$ python -q
>>> import numpy as np
>>> import numpy.linalg as la
>>> np.set_printoptions(precision=2, suppress=True, linewidth=140, legacy="1.25")
>>> def tidy(a):
...     return np.round(a, 2) + 0
... 
>>> arr = np.load("data.npy")
>>> tidy(arr)
array([[-2.07,  0.8 , -1.98,  0.33,  0.24],
       [-0.46, -1.62, -0.53, -2.4 ,  0.4 ],
       [ 0.  , -2.11, -0.8 ,  1.36, -1.43],
       [ 0.46,  1.12, -0.51, -1.14, -2.45],
       [ 2.07,  0.19, -1.98,  0.05,  0.87]])
>>> tidy(la.norm(arr))
6.71
>>> np.unravel_index(np.abs(arr).argmax(), arr.shape)
(3, 4)
>>> np.zeros(5, 5)
Traceback (most recent call last):
  File "<python-input-8>", line 1, in <module>
    np.zeros(5, 5)
    ~~~~~~~~^^^^^^
TypeError: Cannot interpret '5' as a data type
>>> tidy(arr.sum(axis=0))
array([ 0.  , -1.61, -5.79, -1.79, -2.38])
>>> arr.shape
(5, 5)
>>> la.matrix_rank(arr)
5
>>> tidy(arr.sum(axis=1))
array([-2.68, -4.6 , -2.98, -2.51,  1.2 ])
>>> arr[5]
Traceback (most recent call last):
  File "<python-input-13>", line 1, in <module>
    arr[5]
    ~~~^^^
IndexError: index 5 is out of bounds for axis 0 with size 5
>>> E = np.load("arr.npy")
>>> E
array([[ -0.13,  12.13, -11.92],
       [-12.02,  13.08, -10.18],
       [  4.05,   1.05,  -2.11],
       [ -0.05,   4.1 ,  -4.  ],
       [ -8.01,   2.17,   0.29]])
>>> other = np.array([[-2, -3, 0], [-2, -3, -3]])
>>> basis = np.kron(other, E)
>>> tidy(la.norm(basis, 2)), tidy(la.norm(other, 2) * la.norm(E, 2))
(146.98, 146.98)
>>> np.allclose(arr @ arr.T, arr.T @ arr)
True
>>> other = np.array([[0], [1], [3]])
>>> basis = np.array([[2, 4, -2, -2]])
>>> J = other @ basis
>>> J
array([[ 0,  0,  0,  0],
       [ 2,  4, -2, -2],
       [ 6, 12, -6, -6]])
>>> other = np.array([[3, 2, -1], [3, 0, -2]])
>>> basis = np.kron(other, J)
>>> basis.shape
(6, 12)
>>> la.matrix_rank(basis)
2
>>> left, sig, VT = la.svd(J)
>>> vecs = VT[:(sig > 1e-8).sum()]
>>> rng = np.random.default_rng(3483)
>>> x = J[1] + -3 * J[2] + rng.integers(2) * np.eye(4)[3]
>>> x
array([-16., -32.,  16.,  16.])
>>> la.matrix_rank(np.vstack([J, x]))
1
>>> other = np.array([[-3, 0], [1, 0]])
>>> A = np.tile(other, (2, 2))
>>> A
array([[-3,  0, -3,  0],
       [ 1,  0,  1,  0],
       [-3,  0, -3,  0],
       [ 1,  0,  1,  0]])
>>> hat = np.triu(np.array([[2, 3, 3, 2], [3, 1, 2, 3], [0, 1, 2, 2], [3, 0, 2, 2]]), 1) + np.eye(4)
>>> other = hat @ A @ la.inv(hat)
>>> tidy(la.det(other))
0.0
>>> hat @ A - A @ hat
array([[-4.,  9.,  5., 12.],
       [-3., -3., -6., -4.],
       [ 2.,  9., 11., 12.],
       [ 0., -3., -3., -4.]])
>>> other
array([[ -7.,  21., -28.,   7.],
       [ -2.,   6.,  -8.,   2.],
       [ -1.,   3.,  -4.,   1.],
       [  1.,  -3.,   4.,  -1.]])
>>> T = np.stack([A, -2 * A, A[::-1]])
>>> T.sum(axis=0)
array([[ 4,  0,  4,  0],
       [-4,  0, -4,  0],
       [ 4,  0,  4,  0],
       [-4,  0, -4,  0]])
>>> (T @ A.T).shape
(3, 4, 4)
